% python3 -q
>>> import numpy as np
>>> from numpy import linalg as LA
>>> np.set_printoptions(precision=1, suppress=True, linewidth=140, sign=" ")
>>> A = np.loadtxt("arr.csv", delimiter=",")
>>> A
array([[ 0.,  2.,  0.,  2.],
       [ 0.,  0.,  0.,  0.],
       [ 0.,  0.,  0.,  0.],
       [ 0.,  0.,  0.,  0.]])
>>> LA.norm(A, axis=0)
array([ 0.,  2.,  0.,  2.])
>>> np.round(LA.norm(A, 1), 1), round(LA.norm(A, np.inf), 1)
(np.float64(2.0), np.float64(4.0))
>>> np.round(LA.norm(A[2] - A[1]), 1)
np.float64(0.0)
>>> A[2] @ A[1]
np.float64(0.0)
>>> LA.norm(A, axis=1).argmax()
np.int64(0)
>>> round(LA.norm(A) ** 2 / LA.norm(A, 2) ** 2, 1)
np.float64(1.0)
>>> np.round(LA.norm(A, 2), 1)
np.float64(2.8)
>>> round(float(LA.norm(A, "nuc")), 1)
2.8
>>> np.poly(A)
array([ 1.,  0.,  0.,  0.,  0.])
>>> round(float(LA.det(2 * A)), 1), round(LA.det(A), 1)
(0.0, np.float64(0.0))
>>> np.einsum("ij,ji->", A, A)
np.float64(0.0)
>>> LA.eigvals(A)
array([ 0.,  0.,  0.,  0.])
>>> round(LA.eigvals(A).sum().real, 1)
np.float64(0.0)
>>> x = np.array([0, 0, 1, 1])
>>> a = np.maximum(A @ x, 0)
>>> np.maximum(A @ (3 * x), 0)
array([ 6.,  0.,  0.,  0.])
>>> np.flatnonzero(a > 1e-9)
array([ 0])
>>> A * (a > 1e-9)[:, None]
array([[ 0.,  2.,  0.,  2.],
       [ 0.,  0.,  0.,  0.],
       [ 0.,  0.,  0.,  0.],
       [ 0.,  0.,  0.,  0.]])
>>> np.maximum(A @ x, 0) - np.maximum(-A @ x, 0)
array([ 2.,  0.,  0.,  0.])
>>> np.tanh(A @ x)
array([ 1.,  0.,  0.,  0.])
>>> r = LA.matrix_rank(A)
>>> r
np.int64(1)
>>> ns = LA.svd(A)[2][r:].T
>>> np.round(A @ ns, 1) + 0
array([[ 0.,  0.,  0.],
       [ 0.,  0.,  0.],
       [ 0.,  0.,  0.],
       [ 0.,  0.,  0.]])
>>> LA.matrix_rank(A.T @ A), LA.matrix_rank(A @ A.T)
(np.int64(1), np.int64(1))
>>> F = np.diag(3 * np.array([8, 2, 8])) + np.array([[4, -1, -1], [-4, -5, 2], [1, -3, -3]])
>>> F
array([[28, -1, -1],
       [-4,  1,  2],
       [ 1, -3, 21]])
>>> round(float(LA.norm(F, "nuc")), 1)
50.7
>>> round(float(LA.norm(F, 2)), 1)
28.3
>>> np.round(LA.norm(F[1], 1), 1), round(float(LA.norm(F[1], np.inf)), 1)
(np.float64(7.0), 4.0)
>>> LA.norm(F, axis=0)
array([ 28.3,   3.3,  21.1])
>>> round(LA.norm(F, 1), 1), np.round(LA.norm(F, np.inf), 1)
(np.float64(33.0), np.float64(30.0))
>>> LA.norm(F, axis=1)
array([ 28. ,   4.6,  21.2])
>>> u = np.array([1, 2, 1])
>>> M2 = F + np.outer(u, np.eye(3)[2])
>>> LA.matrix_rank(M2 - F)
np.int64(1)
>>> M2
array([[28., -1.,  0.],
       [-4.,  1.,  4.],
       [ 1., -3., 22.]])
>>> ev, vecs = LA.eig(F)
>>> ev
array([  1.1,  27.9,  20.9])
>>> np.sort(LA.eigvals(F.T))
array([  1.1,  20.9,  27.9])
>>> np.sort(LA.eigvals(F @ F))
array([   1.3,  438.6,  780.2])
>>> np.round(np.sort(LA.eigvals(LA.inv(F))), 1) + 0
array([ 0. ,  0. ,  0.9])
>>> np.round(F @ vecs[:, 0] - ev[0] * vecs[:, 0], 1) + 0
array([ 0.,  0.,  0.])
>>> feats = np.loadtxt("w.csv", delimiter=",")
>>> feats
array([[-2., -1.,  0.],
       [ 1.,  2.,  3.],
       [ 4.,  5.,  6.]])
>>> x = np.array([-3, -3, 0])
>>> rhs = F @ x
>>> rhs
array([-81,   9,   6])
>>> LA.solve(F.T, F[2])
array([ 0.,  0.,  1.])
>>> np.round(LA.solve(F, -1 * rhs), 1) + 0
array([ 3.,  3.,  0.])
>>> rng = np.random.default_rng(18)
>>> M2 = feats + rng.integers(-2, 3, (3, 2)) @ rng.integers(-2, 3, (2, 3))
>>> M2
array([[-6., -6.,  4.],
       [ 4.,  5.,  1.],
       [ 0.,  0., 10.]])
>>> np.abs(M2 - feats).sum(axis=1)
array([ 13.,   8.,  13.])
>>> M2 - feats
array([[-4., -5.,  4.],
       [ 3.,  3., -2.],
       [-4., -5.,  4.]])
>>> U, sig, VT = LA.svd(feats)
>>> vecs = VT[:(sig > 1e-8).sum()]
>>> x = feats[2] + 4 * feats[0] + rng.integers(2) * np.eye(3)[2]
>>> x
array([-4.,  1.,  7.])
>>> vecs.T @ vecs
array([[ 0.8,  0.3, -0.2],
       [ 0.3,  0.3,  0.3],
       [-0.2,  0.3,  0.8]])
>>> K = np.load("block8.npy")
>>> K
array([[  0.6,   0.4,  -0.6],
       [  0.9,  -0.1,   1.7],
       [ -0.7,  -0.6,  -1.1],
       [ -0.2,   0.8,  -0.6],
       [ -0.8,   0.7,  -1.4],
       [-16. ,  18. , -20. ],
       [ -0.2,  -0.1,  -1.7],
       [  0.2,  -0.9,   0.5],
       [  0.4,  -0.9,  -0.2],
       [ -1.2,   0. ,   0.8],
       [  1. ,  -0.3,  -0.9],
       [ -1.3,   2. ,   0.1],
       [  0.9,   0.4,   1.4],
       [  0.1,  -0.7,   1. ],
       [ -0.3,   2.2,  -2.4],
       [  0.2,   1.2,  -1.2],
       [ -0.2,   0.8,  -1.2],
       [  0.6,   0.3,  -0.3]])
>>> Z = K[[15, 6]].astype(float)
>>> for _ in range(6):
...     labels = LA.norm(K[:, None] - Z, axis=-1).argmin(axis=1)
...     Z = np.array([K[labels == j].mean(axis=0) for j in range(2)])
... 
>>> labels
array([ 1,  1,  1,  1,  1,  0,  1,  1,  1,  1,  1,  1,  1,  1,  1,  1,  1,  1])
>>> Z.round(1) + 0
array([[-16. ,  18. , -20. ],
       [  0. ,   0.3,  -0.4]])
>>> data = np.loadtxt("m.csv", delimiter=",")
>>> data
array([[ 0., -2.,  1.],
       [-3., -3., -1.],
       [ 3.,  3.,  3.],
       [ 0., -2.,  1.]])
>>> ang = np.radians(45)
>>> r_ = np.eye(3)
>>> r_[1, 1] = r_[2, 2] = np.cos(ang)
>>> r_[1, 2], r_[2, 1] = -np.sin(ang), np.sin(ang)
>>> r_
array([[ 1. ,  0. ,  0. ],
       [ 0. ,  0.7, -0.7],
       [ 0. ,  0.7,  0.7]])
>>> M2 = data @ r_.T
>>> np.allclose(LA.norm(data, axis=1), LA.norm(M2, axis=1))
True
>>> u = np.array([2, 2])
>>> np.array([np.convolve(row, u, "same") for row in data])
array([[  0.,  -4.,  -2.],
       [ -6., -12.,  -8.],
       [  6.,  12.,  12.],
       [  0.,  -4.,  -2.]])
>>> np.convolve(data[1], u)
array([ -6., -12.,  -8.,  -2.])
>>> E = np.loadtxt("dump.csv", delimiter=",")
>>> E
array([[-0.4,  0.2,  1. ],
       [ 0.2, -0.1, -0.9],
       [-0.3, -0.1, -0.3],
       [ 0.9,  0.4,  1. ],
       [ 0.8,  0. , -0.6],
       [ 0.3, -0.1, -0.9],
       [ 0. ,  0. ,  0. ],
       [-0.7, -0.4, -1. ],
       [ 0.6,  0.2,  0.8],
       [-0.6, -0.1, -0.5],
       [-0.8, -0.2, -0.3],
       [ 0.1,  0.3,  1. ],
       [ 0.1, -0.1, -0.8],
       [-0.5, -0.3, -1. ],
       [ 0.4, -0.3, -1. ],
       [-0.1,  0.2,  1. ],
       [ 0.8,  0.1, -0.4],
       [ 0.4,  0. ,  0. ],
       [-0.9, -0.6, -1. ],
       [-0.9, -0.6, -1. ],
       [ 0.4,  0.3,  1. ]])
>>> Z = E[[9, 5]].astype(float)
>>> for _ in range(5):
...     labels = LA.norm(E[:, None] - Z, axis=-1).argmin(axis=1)
...     Z = np.array([E[labels == j].mean(axis=0) for j in range(2)])
... 
>>> labels
array([ 1,  0,  0,  1,  1,  0,  1,  0,  1,  0,  0,  1,  0,  0,  0,  1,  1,  1,  0,  0,  1])
>>> np.abs(Z[1] - Z[0]).argmax()
np.int64(2)
>>> Z
array([[-0.3, -0.3, -0.8],
       [ 0.3,  0.2,  0.5]])
